$ ipython --no-banner

In [1]: import numpy as np

In [2]: from numpy import linalg as LA

In [3]: np.set_printoptions(precision=3, suppress=True, linewidth=100)

In [4]: rd = lambda a: np.round(a, 3) + 0

In [5]: arr = np.loadtxt("data.csv", delimiter=",")

In [6]: print(rd(arr))
[[ 0.948  0.381  0.117 -1.174  0.149 -0.305 -1.053 -0.126 -0.441 -0.361]
 [-0.533  0.328  0.261 -0.396 -0.879 -0.749 -0.083  0.618 -0.476  1.197]
 [-0.415  0.255  0.415  0.57   0.664  0.527 -0.282  0.346 -1.526 -0.144]
 [ 0.533  0.637 -0.389  0.567 -0.789  1.135 -0.622 -0.348  0.092  0.64 ]
 [ 0.237  0.819 -0.67   0.005 -0.287 -0.484  1.045 -0.872 -0.765 -0.266]
 [ 0.118  0.98   1.072 -0.463  0.669  0.475  0.688 -0.127  0.503  0.498]
 [-0.592  0.189  0.397 -0.607 -1.087  0.716  0.245  0.319 -0.02  -1.109]
 [ 0.711  0.79   0.108  0.844 -0.133 -0.573  0.058  1.168  0.335 -0.566]
 [-0.178  0.022  1.169  0.721 -0.441 -0.651 -0.522 -1.048  0.108 -0.284]
 [-1.185  0.993 -0.68  -0.048  0.468 -0.234 -0.719 -0.145  0.529 -0.235]]

In [7]: rng = np.random.default_rng(3688)

In [8]: z = rng.permutation(10)

In [9]: print(z)
[1 4 8 3 7 5 2 0 6 9]

In [10]: M2 = arr[z][:, z]

In [11]: print(np.allclose(M2, arr))
False

In [12]: print(rd(np.trace(M2)))
3.733

In [13]: cov = arr.T @ arr

In [14]: print(rd(LA.svd(arr, compute_uv=False) ** 2))
[4. 4. 4. 4. 4. 4. 4. 4. 4. 4.]

In [15]: print((arr @ arr.T).shape)
(10, 10)

In [16]: print(rd(LA.eigvalsh(cov)[::-1]))
[4. 4. 4. 4. 4. 4. 4. 4. 4. 4.]

In [17]: print(rd(cov))
[[4. 0. 0. 0. 0. 0. 0. 0. 0. 0.]
 [0. 4. 0. 0. 0. 0. 0. 0. 0. 0.]
 [0. 0. 4. 0. 0. 0. 0. 0. 0. 0.]
 [0. 0. 0. 4. 0. 0. 0. 0. 0. 0.]
 [0. 0. 0. 0. 4. 0. 0. 0. 0. 0.]
 [0. 0. 0. 0. 0. 4. 0. 0. 0. 0.]
 [0. 0. 0. 0. 0. 0. 4. 0. 0. 0.]
 [0. 0. 0. 0. 0. 0. 0. 4. 0. 0.]
 [0. 0. 0. 0. 0. 0. 0. 0. 4. 0.]
 [0. 0. 0. 0. 0. 0. 0. 0. 0. 4.]]

In [18]: print(rd(np.diag(cov)))
[4. 4. 4. 4. 4. 4. 4. 4. 4. 4.]

In [19]: print(np.trace(cov), rd((arr ** 2).sum()))
40.0 40.0
